$ python -q
>>> import numpy as np
>>> import numpy.linalg as la
>>> np.set_printoptions(precision=2, suppress=True, linewidth=140)
>>> def rd(a):
...     return np.round(a, 2) + 0
... 
>>> m1 = np.load("m.npy")
>>> m1
array([[ 0.,  0., -1.,  0.],
       [ 0.,  0.,  0., -1.],
       [-1.,  0.,  0.,  0.],
       [ 0., -1.,  0.,  0.]])
>>> print(rd(la.det(m1)))
1.0
>>> rd(np.sort(np.abs(la.eigvals(m1))))
array([1., 1., 1., 1.])
>>> m1.inv()
Traceback (most recent call last):
  File "<python-input-8>", line 1, in <module>
    m1.inv()
    ^^^^^^
AttributeError: 'numpy.ndarray' object has no attribute 'inv'
>>> rd(np.abs(la.eigvals(m1)).max())
np.float64(1.0)
>>> np.allclose(m1, m1.T)
True
>>> (m1 - m1.T) / 2
array([[0., 0., 0., 0.],
       [0., 0., 0., 0.],
       [0., 0., 0., 0.],
       [0., 0., 0., 0.]])
>>> print(rd(la.matrix_power(m1, 4)))
[[1. 0. 0. 0.]
 [0. 1. 0. 0.]
 [0. 0. 1. 0.]
 [0. 0. 0. 1.]]
>>> print(np.trace(m1))
0.0
>>> vec = np.array([-9, 1, 9, -6])
>>> print(rd(la.inv(m1)))
[[ 0.  0. -1.  0.]
 [ 0.  0.  0. -1.]
 [-1.  0.  0.  0.]
 [ 0. -1.  0.  0.]]
>>> rd(la.norm(vec)), rd(la.norm(m1 @ vec))
(np.float64(14.11), np.float64(14.11))
>>> rd(np.sort(np.abs(np.degrees(np.angle(la.eigvals(m1))))))
array([  0.,   0., 180., 180.])
>>> m1.T @ (m1 @ vec)
array([-9.,  1.,  9., -6.])
>>> rd(np.abs(la.eigvals(m1)))
array([1., 1., 1., 1.])
>>> 4 - la.matrix_rank(m1 - np.eye(4), tol=1e-8)
np.int64(2)
>>> rd(la.det(m1))
np.float64(1.0)
>>> (m1 != 0).astype(int)
array([[0, 0, 1, 0],
       [0, 0, 0, 1],
       [1, 0, 0, 0],
       [0, 1, 0, 0]])
>>> (la.matrix_power((m1 != 0) + (m1.T != 0) + np.eye(4), 4) > 0).astype(int)
array([[1, 0, 1, 0],
       [0, 1, 0, 1],
       [1, 0, 1, 0],
       [0, 1, 0, 1]])
>>> m1 @ m1
array([[1., 0., 0., 0.],
       [0., 1., 0., 0.],
       [0., 0., 1., 0.],
       [0., 0., 0., 1.]])
>>> np.flatnonzero(la.matrix_power((m1 != 0) + (m1.T != 0) + np.eye(4), 4)[2])
array([0, 2])
>>> np.all(la.eigvalsh(m1) > 0)
np.False_
>>> print(rd(la.eigvalsh(m1).min()))
-1.0
>>> print([round(float(la.det(m1[:i, :i])), 2) + 0 for i in range(1, 5)])
[0.0, 0.0, 0.0, 1.0]
>>> K = np.load("w.npy")
>>> K
array([[-0.78, -0.28, -0.92, -0.28, -0.15, -0.37],
       [-0.26, -0.06, -0.13, -0.11, -0.08, -0.32],
       [-1.33, -0.55, -1.39, -0.45, -0.11, -0.61],
       [ 0.25,  0.21,  0.19,  0.12, -0.04, -0.02],
       [ 1.12,  0.66,  1.14,  0.71, -0.07,  0.42],
       [-4.64, -2.25, -4.9 , -2.36,  0.  , -2.31],
       [-0.08, -0.16, -0.25, -0.04,  0.05, -0.18],
       [-2.19, -1.06, -2.35, -1.17,  0.05, -1.17],
       [ 3.43,  1.72,  3.28,  1.52,  0.09,  1.76],
       [ 3.98,  2.08,  3.96,  2.15,  0.03,  2.08],
       [-0.49, -0.29, -0.78, -0.29,  0.04, -0.19],
       [-1.22, -0.55, -1.57, -0.79,  0.08, -0.66],
       [ 1.17,  0.52,  1.14,  0.46, -0.17,  0.57],
       [ 1.86,  0.8 ,  1.51,  0.77, -0.01,  0.92],
       [-1.57, -0.66, -1.69, -0.83,  0.16, -1.07],
       [-1.18, -0.44, -1.23, -0.6 , -0.16, -0.72],
       [ 0.7 ,  0.34,  0.63,  0.39, -0.1 ,  0.38],
       [ 3.09,  1.7 ,  3.24,  1.55,  0.23,  1.58],
       [ 0.46,  0.35,  0.47,  0.2 ,  0.06,  0.09],
       [-1.59, -0.84, -1.48, -0.78,  0.18, -0.89],
       [ 1.7 ,  0.84,  1.68,  0.76,  0.02,  0.77],
       [-1.92, -0.87, -1.78, -0.98,  0.18, -1.15],
       [-0.71, -0.3 , -0.76, -0.66, -0.08, -0.23],
       [ 1.12,  0.56,  1.18,  0.6 ,  0.08,  0.62],
       [-0.16,  0.04, -0.1 , -0.09, -0.04,  0.05],
       [-1.52, -0.64, -1.57, -0.82,  0.01, -0.72],
       [ 0.11, -0.17,  0.12,  0.1 , -0.15,  0.07],
       [ 0.51,  0.29,  0.29,  0.44,  0.01,  0.18],
       [ 1.16,  0.6 ,  1.19,  0.67,  0.09,  0.57],
       [ 0.42,  0.11,  0.34,  0.03,  0.05,  0.31],
       [ 2.53,  1.25,  2.52,  1.19,  0.05,  1.09],
       [ 0.67,  0.36,  0.79,  0.45, -0.05,  0.39],
       [ 2.87,  1.62,  2.86,  1.52,  0.02,  1.42],
       [ 0.31,  0.12,  0.13,  0.13,  0.18, -0.14],
       [-1.34, -0.74, -1.48, -0.61, -0.01, -0.62],
       [ 0.48,  0.39,  0.55,  0.2 ,  0.02,  0.31],
       [-3.07, -1.38, -2.82, -1.64,  0.05, -1.42],
       [ 1.12,  0.6 ,  1.08,  0.68,  0.16,  0.47],
       [ 3.37,  1.8 ,  3.54,  1.66,  0.21,  1.63],
       [ 0.71,  0.24,  0.65,  0.33,  0.16,  0.3 ],
       [-0.39, -0.23, -0.39, -0.28,  0.02, -0.4 ],
       [ 1.59,  0.79,  1.62,  0.66,  0.2 ,  0.64],
       [ 2.74,  1.67,  2.79,  1.41,  0.12,  1.29],
       [ 2.17,  1.12,  2.24,  1.2 ,  0.03,  1.25]])
>>> M2 = np.c_[K[:, :1] @ np.array([[1]]), np.array([-1, 2, -2, 1, 0, 0, 1, 1, -2, 0, 1, 1, 0, 1, 1, 0, 1, 2, 0, 0, 0, 2, 0, 0, 0, 2, 1, 2, 1, 0, -2, -2, -2, -1, -1, 2, 0, 2, 1, -1, -2, 2, 0, 0])]
>>> M2
array([[-0.78, -1.  ],
       [-0.26,  2.  ],
       [-1.33, -2.  ],
       [ 0.25,  1.  ],
       [ 1.12,  0.  ],
       [-4.64,  0.  ],
       [-0.08,  1.  ],
       [-2.19,  1.  ],
       [ 3.43, -2.  ],
       [ 3.98,  0.  ],
       [-0.49,  1.  ],
       [-1.22,  1.  ],
       [ 1.17,  0.  ],
       [ 1.86,  1.  ],
       [-1.57,  1.  ],
       [-1.18,  0.  ],
       [ 0.7 ,  1.  ],
       [ 3.09,  2.  ],
       [ 0.46,  0.  ],
       [-1.59,  0.  ],
       [ 1.7 ,  0.  ],
       [-1.92,  2.  ],
       [-0.71,  0.  ],
       [ 1.12,  0.  ],
       [-0.16,  0.  ],
       [-1.52,  2.  ],
       [ 0.11,  1.  ],
       [ 0.51,  2.  ],
       [ 1.16,  1.  ],
       [ 0.42,  0.  ],
       [ 2.53, -2.  ],
       [ 0.67, -2.  ],
       [ 2.87, -2.  ],
       [ 0.31, -1.  ],
       [-1.34, -1.  ],
       [ 0.48,  2.  ],
       [-3.07,  0.  ],
       [ 1.12,  2.  ],
       [ 3.37,  1.  ],
       [ 0.71, -1.  ],
       [-0.39, -2.  ],
       [ 1.59,  2.  ],
       [ 2.74,  0.  ],
       [ 2.17,  0.  ]])
>>> rd(la.norm(M2 - K @ la.lstsq(K, M2)[0], axis=0))
array([0.  , 7.99])
>>> print(rd(la.lstsq(K, M2[:, 0])[0]))
[1. 0. 0. 0. 0. 0.]
>>> la.matrix_rank(np.c_[K, M2])
np.int64(7)
>>> vec = np.array([0, -1])
>>> y = M2 @ vec
>>> rd(la.pinv(M2) @ M2)
array([[1., 0.],
       [0., 1.]])
>>> rd(la.lstsq(M2, y)[0])
array([ 0., -1.])
>>> rng = np.random.default_rng(11)
>>> y = y + 0.02 * rng.normal(size=44)
>>> rd(y)
array([ 1.  , -1.97,  2.02, -1.01, -0.01, -0.01, -0.99, -1.  ,  2.01, -0.04, -0.97, -1.  ,  0.01, -1.  , -1.01,  0.01, -0.98, -2.  ,  0.  ,
        0.01, -0.02, -2.03,  0.01, -0.01, -0.04, -2.02, -1.01, -2.02, -1.03,  0.  ,  2.02,  2.  ,  1.99,  1.01,  1.01, -2.01,  0.01, -1.98,
       -1.  ,  0.98,  2.01, -2.  ,  0.02, -0.03])
>>> c, *_ = la.lstsq(M2, y)
>>> [round(float(la.norm(la.solve(M2.T @ M2 + lam * np.eye(2), M2.T @ y))), 2) for lam in (0, 1, 10, 100)]
[1.0, 0.99, 0.88, 0.42]
>>> rd(M2.T @ (y - M2 @ c))
array([0., 0.])
>>> cen = (K - K.mean(axis=0)) / K.std(axis=0)
>>> np.argwhere(np.abs(cen) > 2)
array([[5, 0],
       [5, 1],
       [5, 2],
       [5, 3],
       [5, 5],
       [9, 0],
       [9, 1],
       [9, 3],
       [9, 5]])
>>> c = la.lstsq(np.delete(cen, 4, axis=1), cen[:, 4])[0]
>>> rd(1 - np.var(cen[:, 4] - np.delete(cen, 4, axis=1) @ c))
np.float64(0.2)
>>> P = K @ la.solve(K.T @ K, K.T)
>>> rd(P @ K[:, 3])
array([-0.28, -0.11, -0.45,  0.12,  0.71, -2.36, -0.04, -1.17,  1.52,  2.15, -0.29, -0.79,  0.46,  0.77, -0.83, -0.6 ,  0.39,  1.55,  0.2 ,
       -0.78,  0.76, -0.98, -0.66,  0.6 , -0.09, -0.82,  0.1 ,  0.44,  0.67,  0.03,  1.19,  0.45,  1.52,  0.13, -0.61,  0.2 , -1.64,  0.68,
        1.66,  0.33, -0.28,  0.66,  1.41,  1.2 ])
>>> print(np.allclose(P @ P, P))
True
>>> rd(np.diag(P))
array([0.13, 0.16, 0.16, 0.08, 0.13, 0.25, 0.09, 0.08, 0.21, 0.18, 0.13, 0.22, 0.16, 0.23, 0.2 , 0.19, 0.04, 0.19, 0.06, 0.15, 0.06, 0.17,
       0.27, 0.04, 0.07, 0.07, 0.15, 0.17, 0.04, 0.11, 0.12, 0.04, 0.13, 0.19, 0.07, 0.07, 0.27, 0.1 , 0.16, 0.1 , 0.1 , 0.13, 0.23, 0.11])
>>> data = np.array([[1, -1, 1, -1],
...     [1, 0, 0, 0],
...     [1, 1, 1, 1],
...     [1, 2, 4, 8],
...     [1, 3, 9, 27],
...     [1, 4, 16, 64],
...     [1, 5, 25, 125],
...     [1, 6, 36, 216],
...     [1, 7, 49, 343]])
>>> print(la.matrix_rank(K, rtol=0.1))
1
>>> rd(la.norm(K, 2) / la.norm(K))
np.float64(1.0)
>>> arr = np.loadtxt("a.csv", delimiter=",")
>>> print(rd(arr))
[[-0.03  0.46  0.   -0.39 -0.35  0.6  -0.12  0.3   0.21 -0.01 -0.01]
 [ 0.35 -0.18 -0.01  0.16 -0.28 -0.04 -0.12 -0.3   0.76 -0.13  0.16]
 [-0.12  0.05 -0.79  0.12 -0.09  0.22 -0.08 -0.32 -0.21  0.01  0.38]
 [ 0.09 -0.13 -0.15 -0.41  0.01 -0.31 -0.36  0.13  0.09  0.72  0.13]
 [-0.44  0.09 -0.14 -0.46 -0.25 -0.5   0.38 -0.07  0.17 -0.26  0.05]
 [-0.18  0.12 -0.37  0.09  0.65 -0.02 -0.08  0.36  0.46 -0.14 -0.14]
 [ 0.18 -0.34 -0.09 -0.42  0.05 -0.02 -0.53  0.   -0.21 -0.56 -0.14]
 [-0.24 -0.07 -0.24  0.21 -0.35 -0.03 -0.17 -0.11  0.04  0.15 -0.8 ]
 [ 0.06 -0.28 -0.02 -0.43  0.33  0.41  0.39 -0.45  0.1   0.17 -0.25]
 [-0.18  0.56  0.26 -0.05  0.25 -0.11 -0.4  -0.59  0.03  0.01 -0.02]
 [-0.71 -0.45  0.27  0.09 -0.03  0.26 -0.24  0.01  0.13  0.04  0.26]]
>>> rd((arr - arr.T) / 2)
array([[ 0.  ,  0.05,  0.06, -0.24,  0.04,  0.39, -0.15,  0.27,  0.08,  0.08,  0.35],
       [-0.05,  0.  , -0.03,  0.14, -0.19, -0.08,  0.11, -0.12,  0.52, -0.35,  0.31],
       [-0.06,  0.03,  0.  ,  0.13,  0.02,  0.29,  0.  , -0.04, -0.1 , -0.13,  0.05],
       [ 0.24, -0.14, -0.13,  0.  ,  0.24, -0.2 ,  0.03, -0.04,  0.26,  0.38,  0.02],
       [-0.04,  0.19, -0.02, -0.24,  0.  , -0.58,  0.16,  0.14, -0.08, -0.26,  0.04],
       [-0.39,  0.08, -0.29,  0.2 ,  0.58,  0.  , -0.03,  0.2 ,  0.03, -0.01, -0.2 ],
       [ 0.15, -0.11,  0.  , -0.03, -0.16,  0.03,  0.  ,  0.09, -0.3 , -0.08,  0.05],
       [-0.27,  0.12,  0.04,  0.04, -0.14, -0.2 , -0.09,  0.  ,  0.25,  0.37, -0.4 ],
       [-0.08, -0.52,  0.1 , -0.26,  0.08, -0.03,  0.3 , -0.25,  0.  ,  0.07, -0.19],
       [-0.08,  0.35,  0.13, -0.38,  0.26,  0.01,  0.08, -0.37, -0.07,  0.  , -0.03],
       [-0.35, -0.31, -0.05, -0.02, -0.04,  0.2 , -0.05,  0.4 ,  0.19,  0.03,  0.  ]])
>>> rd(la.matrix_power(arr, 4))
array([[-0.04,  0.26,  0.23, -0.25, -0.05,  0.13,  0.22, -0.32, -0.07, -0.68, -0.42],
       [ 0.09, -0.51, -0.08, -0.02, -0.12, -0.45,  0.62,  0.09,  0.3 , -0.14, -0.05],
       [ 0.29,  0.  ,  0.63,  0.15,  0.5 , -0.36, -0.11,  0.18, -0.12, -0.18,  0.16],
       [-0.46, -0.21,  0.58, -0.4 , -0.14,  0.3 ,  0.1 ,  0.19,  0.14,  0.15,  0.21],
       [-0.38,  0.  ,  0.2 ,  0.51, -0.29, -0.2 , -0.3 ,  0.23,  0.26, -0.06, -0.47],
       [ 0.15,  0.25, -0.15, -0.01, -0.32,  0.12,  0.01,  0.69, -0.02, -0.44,  0.33],
       [ 0.16,  0.5 ,  0.21,  0.16, -0.09,  0.04,  0.57,  0.18, -0.14,  0.46, -0.23],
       [ 0.31, -0.16,  0.12,  0.47,  0.09,  0.63,  0.12, -0.14,  0.43, -0.1 ,  0.09],
       [ 0.21, -0.51,  0.  , -0.04,  0.03,  0.31, -0.05,  0.32, -0.52,  0.03, -0.46],
       [-0.6 ,  0.  , -0.23,  0.33,  0.49,  0.11,  0.32,  0.1 , -0.26, -0.18,  0.12],
       [-0.03, -0.15,  0.21,  0.36, -0.52, -0.07,  0.08, -0.36, -0.51, -0.07,  0.35]])
>>> np.allclose(arr, arr.T)
False
>>> print(rd(la.det(arr)))
1.0
>>> rd(np.abs(la.eigvals(arr)).max())
np.float64(1.0)
>>> M2 = la.inv(arr)
>>> np.allclose(M2, arr.T)
True
>>> rd(la.slogdet(arr)[0])
np.float64(1.0)
>>> feats = np.load("test19.npy")
>>> print(feats)
[[ 4 -2 -2  3 -1]
 [-2 -4 -1  5 -1]
 [-2 -1  0 -2  3]
 [ 3  5 -2  2  3]
 [-1 -1  3  3 -4]]
>>> O = feats.astype(float).copy()
>>> for j in range(5):
...     O[:, j] -= O[:, :j] @ (O[:, :j].T @ O[:, j])
...     O[:, j] /= la.norm(O[:, j])
... 
>>> rd(O.T @ feats)
array([[ 5.83,  3.09, -2.57,  1.54,  0.86],
       [ 0.  ,  6.12,  0.48, -3.56,  3.16],
       [ 0.  ,  0.  ,  3.34, -0.1 , -4.29],
       [ 0.  ,  0.  ,  0.  ,  6.  , -1.75],
       [ 0.  ,  0.  ,  0.  ,  0.  ,  1.96]])
>>> rd(O)
array([[ 0.69, -0.67,  0.03, -0.07,  0.27],
       [-0.34, -0.48, -0.49,  0.63, -0.1 ],
       [-0.34,  0.01, -0.27, -0.24,  0.87],
       [ 0.51,  0.56, -0.28,  0.53,  0.26],
       [-0.17, -0.08,  0.78,  0.51,  0.31]])
